$ ipython --no-banner

In [1]: import numpy as np

In [2]: import numpy.linalg as la

In [3]: np.set_printoptions(precision=2, suppress=True, linewidth=120)

In [4]: mat = np.load("case17.npy")

In [5]: mat
Out[5]: 
array([[ 0, -2, -2, -2,  0,  0],
       [ 0,  4,  4,  4,  0,  0],
       [-1, -6, -6, -6,  0, -1],
       [ 1, -2, -2, -2,  0,  1],
       [ 3,  0,  0,  0,  0,  3],
       [ 1,  0,  0,  0,  0,  1],
       [ 3,  0,  0,  0,  0,  3]])

In [6]: left, sig, Vh = la.svd(mat)

In [7]: sig.round(2) + 0
Out[7]: array([13.44,  6.43,  0.  ,  0.  ,  0.  ,  0.  ])

In [8]: out = left[:, :2] @ np.diag(sig[:2]) @ Vh[:2]

In [9]: la.matrix_rank(mat, rtol=0.05)
Out[9]: np.int64(2)

In [10]: out.round(2) + 0
Out[10]: 
array([[ 0., -2., -2., -2.,  0.,  0.],
       [ 0.,  4.,  4.,  4.,  0.,  0.],
       [-1., -6., -6., -6.,  0., -1.],
       [ 1., -2., -2., -2.,  0.,  1.],
       [ 3.,  0.,  0.,  0.,  0.,  3.],
       [ 1.,  0.,  0.,  0.,  0.,  1.],
       [ 3.,  0.,  0.,  0.,  0.,  3.]])

In [11]: u = np.array([5, 5, -1])

In [12]: rng = np.random.default_rng(6437)

In [13]: M = np.outer(rng.normal(size=33), u) + 0.05 * rng.normal(size=(33, 3))

In [14]: M
Out[14]: 
array([[-0.49, -0.54,  0.08],
       [-4.48, -4.49,  0.84],
       [-5.71, -5.69,  1.07],
       [-1.02, -1.04,  0.36],
       [-7.72, -7.7 ,  1.44],
       [-0.2 , -0.05, -0.04],
       [-1.93, -1.94,  0.32],
       [-5.38, -5.35,  1.09],
       [-6.22, -6.17,  1.22],
       [-0.79, -0.77,  0.13],
       [-5.53, -5.53,  1.07],
       [ 3.61,  3.44, -0.69],
       [-6.12, -6.18,  1.25],
       [13.25, 13.13, -2.62],
       [ 1.34,  1.37, -0.24],
       [-4.21, -4.22,  0.9 ],
       [-0.93, -0.93,  0.17],
       [ 1.65,  1.55, -0.35],
       [ 5.08,  5.16, -0.97],
       [ 3.84,  3.76, -0.8 ],
       [ 5.95,  5.92, -1.1 ],
       [ 0.44,  0.62, -0.09],
       [-1.89, -1.86,  0.41],
       [-8.17, -8.18,  1.59],
       [-0.5 , -0.43,  0.12],
       [-0.57, -0.71,  0.12],
       [-2.55, -2.43,  0.48],
       [12.04, 12.  , -2.48],
       [ 0.45,  0.48, -0.05],
       [ 5.6 ,  5.65, -1.06],
       [ 2.29,  2.39, -0.41],
       [ 3.45,  3.42, -0.68],
       [ 2.71,  2.66, -0.6 ]])

In [15]: lab = M[:, 1] > np.median(M[:, 1])

In [16]: u = M[lab].mean(axis=0) - M[~lab].mean(axis=0)

In [17]: round((((M - M.mean(axis=0)) @ u > 0) == lab).mean(), 2)
Out[17]: np.float64(0.94)

In [18]: np.argsort(-np.abs(u).round(6), kind="stable")
Out[18]: array([1, 0, 2])

In [19]: ((M - M.mean(axis=0)) @ u > 0).astype(int)
Out[19]: array([0, 0, 0, 0, 0, 0, 0, 0, 0, 0, 0, 1, 0, 1, 1, 0, 0, 1, 1, 1, 1, 1, 0, 0, 0, 0, 0, 1, 1, 1, 1, 1, 1])

In [20]: left, sig, Vh = la.svd(M)

In [21]: sig
Out[21]: array([40.82,  0.32,  0.28])

In [22]: out = left[:, :1] @ np.diag(sig[:1]) @ Vh[:1]

In [23]: la.matrix_rank(out)
Out[23]: np.int64(1)

In [24]: round(la.norm(M - out) / la.norm(M), 2)
Out[24]: np.float64(0.01)

In [25]: W0 = np.loadtxt("block9.csv", delimiter=",")

In [26]: W0
Out[26]: 
array([[4., 1.],
       [1., 4.]])

In [27]: w, V = la.eig(W0)

In [28]: w
Out[28]: array([5., 3.])

In [29]: np.prod(w)
Out[29]: np.float64(15.0)

In [30]: np.sort(la.eigvals(la.inv(W0)))
Out[30]: array([0.2 , 0.33])

In [31]: u = np.array([0, 2])

In [32]: out = W0 + np.outer(u, np.eye(2)[1])

In [33]: la.matrix_rank(out - W0)
Out[33]: np.int64(1)

In [34]: la.matrix_rank(la.inv(out) - la.inv(W0), tol=1e-8)
Out[34]: np.int64(1)

In [35]: w, V = la.eigh(W0)

In [36]: vec = np.array([1, -1])

In [37]: np.abs(W0).sum(axis=1).max(), np.abs(w).max()
Out[37]: (np.float64(5.0), np.float64(5.0))

In [38]: vec @ W0 @ vec / (vec @ vec), w[0], w[-1]
Out[38]: (np.float64(3.0), np.float64(3.0), np.float64(5.0))

In [39]: q, _ = la.qr(np.array([[1.0, 1.3, -0.1, -0.3, -0.6, -1.2],
    ...:     [0.0, -0.6, -1.2, 0.8, -0.1, -2.0],
    ...:     [0.3, -0.6, -1.5, 1.2, -0.3, 0.0],
    ...:     [-0.2, 1.7, -1.5, -0.3, 0.6, 0.8],
    ...:     [-0.3, 0.1, -0.8, -0.3, 0.9, -1.1],
    ...:     [-1.3, 0.2, 2.1, 0.0, 0.8, 1.2]]))

In [40]: K = 2 * q

In [41]: K
Out[41]: 
array([[-1.17,  0.99,  0.62,  0.6 , -0.77,  0.56],
       [-0.  , -0.52, -0.85,  0.54,  0.26,  1.63],
       [-0.35, -0.57, -0.86,  1.25, -0.6 , -0.95],
       [ 0.23,  1.51, -1.11,  0.11,  0.61, -0.23],
       [ 0.35,  0.13, -0.74, -0.93, -1.55,  0.21],
       [ 1.52,  0.37,  0.62,  0.95, -0.47,  0.2 ]])

In [42]: q, V = la.qr(K[:, :4])[0], la.qr(K[:, 4:])[0]

In [43]: sig = la.svd(q.T @ V, compute_uv=False)

In [44]: (sig > 0.9).sum()
Out[44]: np.int64(0)

In [45]: np.degrees(np.arccos(sig.clip(0, 1)))
Out[45]: array([90., 90.])

In [46]: round(la.norm(q @ q.T - V @ V.T, 2), 2)
Out[46]: np.float64(1.0)

In [47]: np.allclose(K @ K.T, K.T @ K)
Out[47]: True

In [48]: round(float(np.abs(la.eigvals(K)).max()), 2)
Out[48]: 2.0

In [49]: (K - K.T) / 2
Out[49]: 
array([[ 0.  ,  0.49,  0.49,  0.18, -0.56, -0.48],
       [-0.49,  0.  , -0.14, -0.49,  0.07,  0.63],
       [-0.49,  0.14,  0.  ,  1.18,  0.07, -0.78],
       [-0.18,  0.49, -1.18,  0.  ,  0.77, -0.59],
       [ 0.56, -0.07, -0.07, -0.77,  0.  ,  0.34],
       [ 0.48, -0.63,  0.78,  0.59, -0.34,  0.  ]])

In [50]: round(float(la.det(K)), 2)
Out[50]: -64.0

In [51]: np.allclose(K, K.T)
Out[51]: False

In [52]: np.round(K.T @ K, 2) + 0
Out[52]: 
array([[4., 0., 0., 0., 0., 0.],
       [0., 4., 0., 0., 0., 0.],
       [0., 0., 4., 0., 0., 0.],
       [0., 0., 0., 4., 0., 0.],
       [0., 0., 0., 0., 4., 0.],
       [0., 0., 0., 0., 0., 4.]])
